>>> import numpy as np
>>> np.set_printoptions(precision=3, suppress=True, linewidth=120)
>>> K = np.array([[0.4, 1.2, 1.2, 1.9], [0.7, -1.4, 0.2, -0.5], [1.1, 1.9, 0.5, 0.5]])
>>> K[:, 1] *= 10
>>> print(K)
[[  0.4  12.    1.2   1.9]
 [  0.7 -14.    0.2  -0.5]
 [  1.1  19.    0.5   0.5]]
>>> # column 1 is much longer than the rest
>>> print(np.linalg.cond(K) > 100)
False
>>> print(np.argsort(-np.linalg.norm(K, axis=0).round(6), kind="stable")[:3])
[1 3 0]
>>> print(np.linalg.matrix_rank(K, rtol=0.1))
1
>>> Uu, sigma, vt = np.linalg.svd(K)
>>> print(sigma)
[26.537  1.719  1.238]
>>> B = Uu[:, :1] @ np.diag(sigma[:1]) @ vt[:1]
>>> print(np.linalg.matrix_rank(B))
1
>>> print(B)
[[  0.275  12.097   0.366   0.681]
 [ -0.317 -13.942  -0.422  -0.785]
 [  0.432  18.981   0.575   1.068]]
>>> w1 = np.array([[3, 0, -3, 0, 5],
...     [0, 3, 1, 5, 3],
...     [1, -4, -3, 3, -3],
...     [-1, 4, -2, -3, 0]])
>>> b = np.array([1, 9, 1, 1, 2])
>>> act = np.maximum(K @ w1 + b, 0)
>>> print(np.linalg.matrix_rank(act))
3
>>> print((act > 0).astype(int))
[[1 1 1 1 1]
 [1 0 0 0 0]
 [1 1 1 1 1]]
>>> basis = np.array([[0, 2], [2, 2], [1, 2], [0, 3], [0, 0]])
>>> print((act @ basis).round(6).argmax(axis=1))
[1 1 1]
>>> print(act @ basis)
[[100.  284.1]
 [  0.    7.6]
 [146.2 457. ]]
>>> B = K / np.linalg.norm(K, axis=1, keepdims=True)
>>> G = B @ B.T
>>> print((np.abs(G) > 0.9).astype(int))
[[1 1 1]
 [1 1 1]
 [1 1 1]]
>>> print(np.linalg.norm(B, axis=1))
[1. 1. 1.]
>>> print(np.argwhere(np.triu(np.abs(G) > 0.95, 1)))
[[0 1]
 [0 2]
 [1 2]]
>>> print(np.round(np.degrees(np.arccos(np.clip(G[1, 0], -1, 1))), 3))
169.404
>>> print(G[1])
[-0.983  1.    -0.993]
>>> Uu, sigma = np.linalg.svd(K)
Traceback (most recent call last):
  File "<python-input-29>", line 1, in <module>
    Uu, sigma = np.linalg.svd(K)
    ^^^^^^^^^
ValueError: too many values to unpack (expected 2)
>>> Uu, sigma, vt = np.linalg.svd(K, full_matrices=False)
>>> print(sigma)
[26.537  1.719  1.238]
>>> print(sigma / sigma[0])
[1.    0.065 0.047]
>>> print(np.allclose(Uu * sigma @ vt, K))
True
>>> print((sigma > 1e-8).sum())
3
>>> print(np.round(Uu.T @ K @ vt.T, 3) + 0)
[[26.537  0.     0.   ]
 [ 0.     1.719  0.   ]
 [ 0.     0.     1.238]]
>>> print(np.abs(Uu[:, 0]).round(6).argmax())
2
>>> print(np.round(Uu.T @ Uu, 3) + 0)
[[1. 0. 0.]
 [0. 1. 0.]
 [0. 0. 1.]]
>>> print(round(float(np.sqrt((sigma ** 2).sum())), 3), round(np.linalg.norm(K), 3))
26.621 26.621
>>> J = np.array([[12, 9, 9, -15], [4, 3, 3, -5], [4, 3, 3, -5], [4, 3, 3, -5]])
>>> print(J)
[[ 12   9   9 -15]
 [  4   3   3  -5]
 [  4   3   3  -5]
 [  4   3   3  -5]]
>>> # rows 1 and 2 are equal
>>> print(np.einsum("ii->", J))
13
>>> print(np.round(np.linalg.eigvals(J), 3) + 0)
[13.  0.  0.  0.]
>>> print(round(float(np.linalg.det(J.T)), 3))
0.0
>>> print(np.round(np.linalg.eigvals(J).sum().real, 3))
13.0
>>> print(np.round(np.linalg.det(2 * J), 3), np.round(np.linalg.det(J), 3))
-0.0 -0.0
>>> print(np.kron(np.eye(2, dtype=int), J))
[[ 12   9   9 -15   0   0   0   0]
 [  4   3   3  -5   0   0   0   0]
 [  4   3   3  -5   0   0   0   0]
 [  4   3   3  -5   0   0   0   0]
 [  0   0   0   0  12   9   9 -15]
 [  0   0   0   0   4   3   3  -5]
 [  0   0   0   0   4   3   3  -5]
 [  0   0   0   0   4   3   3  -5]]
>>> w1 = np.array([[0, 1, 5, 3, 4, 0],
...     [0, 0, 1, 1, 5, 2],
...     [2, 4, 5, 5, 3, 1],
...     [5, 5, 1, 4, 5, 3]])
>>> b = np.array([-2, 0, -3, 0, 3, -3])
>>> act = np.maximum(J @ w1 + b, 0)
>>> print((act > 0).astype(int))
[[0 0 1 1 1 0]
 [0 0 1 1 1 0]
 [0 0 1 1 1 0]
 [0 0 1 1 1 0]]
>>> print(act)
[[ 0  0 96 30 48  0]
 [ 0  0 30 10 18  0]
 [ 0  0 30 10 18  0]
 [ 0  0 30 10 18  0]]
>>> basis = np.array([[-3, -1, 3],
...     [2, -2, 2],
...     [-2, 1, 1],
...     [2, 1, 0],
...     [-1, 1, 0],
...     [2, 1, -1]])
>>> print((act @ basis).round(6).argmax(axis=1))
[1 1 1 1]
>>> print(act @ basis)
[[-180  174   96]
 [ -58   58   30]
 [ -58   58   30]
 [ -58   58   30]]
>>> Uu, sigma, vt = np.linalg.svd(J)
>>> print(np.argmax(sigma[:-1] / (sigma[1:] + 1e-6)) + 1)
1
>>> B = Uu[:, :1] @ np.diag(sigma[:1]) @ vt[:1]
>>> print(round(float(np.linalg.norm(J - B) / np.linalg.norm(J)), 3))
0.0
>>> print([round(float(x), 3) for x in np.linalg.svd(J, compute_uv=False)[:3]])
[26.608, 0.0, 0.0]
>>> print(np.linalg.matrix_rank(J, rtol=0.1))
1
>>> print(round(np.linalg.norm(J, 2) / np.linalg.norm(J), 3))
1.0
>>> print(np.linalg.cond(J) > 100)
True
>>> B = J / np.sqrt((J ** 2).mean(axis=1, keepdims=True))
>>> print(np.linalg.norm(B, axis=1))
[2. 2. 2. 2.]
>>> print(J - J.mean(axis=1, keepdims=True))
[[  8.25   5.25   5.25 -18.75]
 [  2.75   1.75   1.75  -6.25]
 [  2.75   1.75   1.75  -6.25]
 [  2.75   1.75   1.75  -6.25]]
>>> M = np.load("m.npy")
>>> print(M)
[[3. 1. 1. 1.]
 [1. 3. 1. 1.]
 [1. 1. 3. 1.]
 [1. 1. 1. 3.]]
>>> # symmetric
>>> P = np.triu(np.array([[-5, -4, 1, -6], [2, -3, 9, -4], [-1, 8, -9, 8], [0, 0, 1, 7]]), 1) + np.eye(4)
>>> B = P @ J @ np.linalg.inv(P)
>>> print(B)
[[  -24.  -114.  1032. -8826.]
 [   24.   114. -1032.  8826.]
 [   36.   171. -1548. 13239.]
 [    4.    19.  -172.  1471.]]
>>> print(round(float(np.linalg.det(B)), 3))
-0.0
>>> print(P @ J - J @ P)
[[ -36.   21. -120.   81.]
 [  20.   31.  -16.  -13.]
 [  32.   40.   -7.  -28.]
 [   0.   16.  -31.   12.]]
>>> print(np.linalg.matrix_rank(B))
1
>>> B = np.linalg.invert(M)
Traceback (most recent call last):
  File "<python-input-76>", line 1, in <module>
    B = np.linalg.invert(M)
        ^^^^^^^^^^^^^^^^
AttributeError: module 'numpy.linalg' has no attribute 'invert'
>>> B = np.linalg.inv(M)
>>> print(np.allclose(B, M.T))
False
>>> print(np.linalg.inv(B))
[[3. 1. 1. 1.]
 [1. 3. 1. 1.]
 [1. 1. 3. 1.]
 [1. 1. 1. 3.]]
>>> print(round(float(np.linalg.cond(M)), 3))
3.0
>>> print(np.round(M @ B, 3) + 0)
[[1. 0. 0. 0.]
 [0. 1. 0. 0.]
 [0. 0. 1. 0.]
 [0. 0. 0. 1.]]
>>> print(np.round(np.linalg.det(M) * np.linalg.det(B), 3))
1.0
>>> P = np.triu(np.array([[5, 5, 4, 0], [3, 4, 3, 1], [5, 1, 1, 0], [2, 1, 3, 3]]), 1) + np.eye(4)
>>> B = P @ M @ np.linalg.inv(P)
>>> print(np.poly(B))
[  1. -12.  48. -80.  48.]
>>> print(np.trace(B), np.trace(M))
12.0 12.0
>>> print(round(np.linalg.det(B), 3))
48.0
>>> print(P @ M - M @ P)
[[ 9.  4.  2.  8.]
 [ 4. -1. -3.  3.]
 [ 0. -5. -7. -1.]
 [ 0. -5. -7. -1.]]
>>> A = np.load("out3.npy")
>>> print(A)
[[  5   9  -9]
 [ -4  -9  -9]
 [ -3  -9 -27]]
>>> # rank 2
>>> f = np.array([5, 2, 5])
>>> print(np.polyval(f, K[0]))
[  6.6  749.    14.6   26.85]
>>> print(np.cross(K[0, :3], K[2, :3]))
[-16.8    1.12  -5.6 ]
>>> print(np.correlate(K[0], K[2], "full"))
[  0.2    6.2   14.2  229.99  36.95  37.42   2.09]
>>> print(np.linalg.matrix_rank(A, rtol=0.1))
2
>>> print(round(np.linalg.norm(J[0], 1), 3), round(float(np.linalg.norm(J[0], np.inf)), 3))
45.0 15.0
>>> print(round(float(np.linalg.norm(J, 1)), 3), np.round(np.linalg.norm(J, np.inf), 3))
30.0 45.0
>>> print(J[0] @ J[2])
177
>>> T = np.stack([A, 2 * A, A[::-1]])
>>> print(np.linalg.det(T))
[0. 0. 0.]
>>> print(np.linalg.matrix_rank(T.reshape(3, -1)))
2
>>> print(np.einsum("bij,cij->bc", T, T))
[[1184 2368  472]
 [2368 4736  944]
 [ 472  944 1184]]
>>> print(T.shape)
(3, 3, 3)
>>> rng = np.random.default_rng(148440)
>>> idx = rng.permutation(3)
>>> print(idx)
[0 2 1]
>>> B = A[idx][:, idx]
>>> print(np.round(np.linalg.det(B), 3), round(np.linalg.det(A[idx]), 3))
-0.0 0.0
>>> print(np.allclose(B, A))
False
>>> print(np.round(np.sort(np.abs(np.linalg.eigvals(B))), 3) + 0)
[ 0.     0.288 31.288]
